% python3 -q
>>> import numpy as np
>>> from numpy import linalg as LA
>>> np.set_printoptions(suppress=True, linewidth=200)
>>> def rnd(a):
...     return np.round(a, 3) + 0
... 
>>> A = np.load("layer4.npy")
>>> A
array([[ 28, -11,   2,  -4],
       [-11,  37,   3,  20],
       [  2,   3,  46, -22],
       [ -4,  20, -22,  24]])
>>> O = A.astype(float).copy()
>>> for j in range(4):
...     O[:, j] -= O[:, :j] @ (O[:, :j].T @ O[:, j])
...     O[:, j] /= LA.norm(O[:, j])
... 
>>> print(rnd(O.T @ O))
[[1. 0. 0. 0.]
 [0. 1. 0. 0.]
 [0. 0. 1. 0.]
 [0. 0. 0. 1.]]
>>> B = np.array([[0]])
>>> cent = np.array([[2, 0], [1, 0]])
>>> X = np.block([[B, np.array([[1, 1]])], [np.zeros((2, 1)), cent]])
>>> X
array([[0., 1., 1.],
       [0., 2., 0.],
       [0., 1., 0.]])
>>> print(np.trace(X))
2.0
>>> rnd(LA.det(X))
np.float64(0.0)
>>> (X + X.T) / 2
array([[0. , 0.5, 0.5],
       [0.5, 2. , 0.5],
       [0.5, 0.5, 0. ]])
>>> np.allclose(X, X.T)
False
>>> LA.determinant(X)
Traceback (most recent call last):
  File "<python-input-17>", line 1, in <module>
    LA.determinant(X)
    ^^^^^^^^^^^^^^
AttributeError: module 'numpy.linalg' has no attribute 'determinant'
>>> X.inv()
Traceback (most recent call last):
  File "<python-input-18>", line 1, in <module>
    X.inv()
    ^^^^^
AttributeError: 'numpy.ndarray' object has no attribute 'inv'
>>> np.argsort(-LA.norm(X, axis=0).round(6), kind="stable")[:3]
array([1, 2, 0])
>>> LA.cond(X) > 100
np.True_
>>> rnd(LA.norm(X, 2) / LA.norm(X))
np.float64(0.941)
>>> rk = LA.matrix_rank(X)
>>> rk
np.int64(2)
>>> null = LA.svd(X)[2][rk:].T
>>> X @ null
array([[0.],
       [0.],
       [0.]])
>>> null @ null.T
array([[1., 0., 0.],
       [0., 0., 0.],
       [0., 0., 0.]])
>>> print(np.allclose(X @ null, 0))
True
>>> null[:, 0] / null[np.abs(null[:, 0]).round(6).argmax(), 0]
array([1., 0., 0.])
>>> [int(LA.matrix_rank(np.delete(X, i, axis=0))) for i in range(3)]
[1, 2, 2]
>>> [int(LA.matrix_rank(X[:, :j + 1])) for j in range(3)]
[0, 1, 2]
>>> [int(LA.matrix_rank(X[:i])) for i in range(1, len(X) + 1)]
[1, 2, 2]
